% python3 -q
>>> import numpy as np
>>> np.set_printoptions(precision=2, suppress=True, linewidth=200)
>>> arr = np.loadtxt("out17.csv", delimiter=",")
>>> arr
array([[ 2.,  0.,  0.,  0.],
       [ 0., -1.,  0.,  0.],
       [ 0.,  0., -1.,  0.],
       [ 0.,  0.,  0., -2.]])
>>> # 4 groups of indices that never mix
>>> out = np.linalg.inv(arr)
>>> round(float(np.linalg.cond(arr)), 2)
2.0
>>> out
array([[ 0.5,  0. ,  0. ,  0. ],
       [-0. , -1. , -0. , -0. ],
       [-0. , -0. , -1. , -0. ],
       [-0. , -0. , -0. , -0.5]])
>>> np.round(np.linalg.slogdet(arr)[0], 2)
np.float64(-1.0)
>>> np.round(np.linalg.det(arr) * np.linalg.det(out), 2)
np.float64(1.0)
>>> arr.T @ arr
array([[4., 0., 0., 0.],
       [0., 1., 0., 0.],
       [0., 0., 1., 0.],
       [0., 0., 0., 4.]])
>>> np.linalg.pinv(arr)
array([[ 0.5,  0. ,  0. ,  0. ],
       [ 0. , -1. ,  0. ,  0. ],
       [ 0. ,  0. , -1. ,  0. ],
       [ 0. ,  0. ,  0. , -0.5]])
>>> np.linalg.norm(arr, axis=0)
array([2., 1., 1., 2.])
>>> arr @ arr.T
array([[4., 0., 0., 0.],
       [0., 1., 0., 0.],
       [0., 0., 1., 0.],
       [0., 0., 0., 4.]])
>>> w, vecs = np.linalg.eigh(arr)
>>> x = np.array([2, 0, 0, 0])
>>> vecs * np.maximum(w, 0) @ vecs.T
array([[2., 0., 0., 0.],
       [0., 0., 0., 0.],
       [0., 0., 0., 0.],
       [0., 0., 0., 0.]])
>>> np.abs(arr).sum(axis=1).max(), np.abs(w).max()
(np.float64(2.0), np.float64(2.0))
>>> x @ arr @ x
np.float64(8.0)
>>> x @ arr @ x / (x @ x), w[0], w[-1]
(np.float64(2.0), np.float64(-2.0), np.float64(2.0))
>>> np.linalg.eigvalsh(arr[1:, 1:])
array([-2., -1., -1.])
>>> rng = np.random.default_rng(365956)
>>> F = rng.normal(size=(32, 5))
>>> F = 10 * F / np.linalg.norm(F, axis=1, keepdims=True)
>>> F
array([[ 4.72,  4.73, -2.25,  7.04, -0.84],
       [ 5.12, -8.24,  2.31, -0.8 ,  0.2 ],
       [ 4.45, -4.1 , -2.38, -4.09,  6.41],
       [-0.69, -3.73,  6.24, -6.48,  2.17],
       [ 1.81, -8.23,  4.43, -2.73, -1.41],
       [-6.02, -4.33,  0.28,  6.62,  1.05],
       [-0.82,  6.1 , -7.06,  3.23, -1.37],
       [ 5.13,  2.25,  4.25,  1.53, -6.94],
       [ 2.04,  0.81,  4.33, -0.05,  8.74],
       [ 2.32,  7.73,  3.3 ,  3.27,  3.64],
       [-6.08,  3.66, -2.38, -6.29, -2.12],
       [-0.79, -5.13, -4.14, -6.58, -3.55],
       [ 6.27, -4.59,  3.01, -0.44,  5.52],
       [ 7.46,  4.92,  1.32,  4.16,  1.02],
       [ 3.49,  3.33,  2.45,  5.96, -5.93],
       [ 3.95,  6.83,  5.22, -0.79, -3.16],
       [ 3.35,  3.12, -0.46,  7.75, -4.33],
       [-1.34, -1.96,  4.14,  7.  ,  5.31],
       [-5.25,  0.69,  7.97, -1.95,  2.16],
       [-3.81,  0.1 ,  7.33,  5.42,  1.57],
       [-4.14,  3.55,  5.04, -4.51, -4.95],
       [ 7.92, -5.65,  0.96, -1.76,  1.17],
       [ 6.14,  2.23, -0.59, -7.12,  2.5 ],
       [ 8.4 ,  2.31,  4.08, -2.68,  0.43],
       [ 5.47, -1.09, -2.59,  6.07, -5.03],
       [-4.41, -5.55, -5.95, -2.62, -2.73],
       [-7.31, -4.08,  0.73,  4.56, -2.92],
       [-3.55, -2.91, -6.94,  2.83,  4.77],
       [-4.72,  2.09, -5.57,  4.32, -4.87],
       [-1.69, -5.53, -1.53,  4.49,  6.64],
       [-9.31,  2.98,  1.36, -1.31,  1.  ],
       [ 1.94, -6.  , -2.62, -2.12, -6.99]])
>>> Xs = F - F.mean(axis=0)
>>> left, s, Vt = np.linalg.svd(Xs, full_matrices=False)
>>> s ** 2 / (s ** 2).sum()
array([0.26, 0.26, 0.19, 0.18, 0.12])
>>> np.searchsorted(np.cumsum(s ** 2) / (s ** 2).sum(), 0.9) + 1
np.int64(5)
>>> Vt[0] * np.sign(Vt[0, np.abs(Vt[0]).argmax()])
array([ 0.54,  0.67,  0.15,  0.46, -0.18])
>>> np.abs(Vt[0]).argmax()
np.int64(1)
>>> np.abs(Vt[-1])
array([0.04, 0.47, 0.62, 0.3 , 0.55])
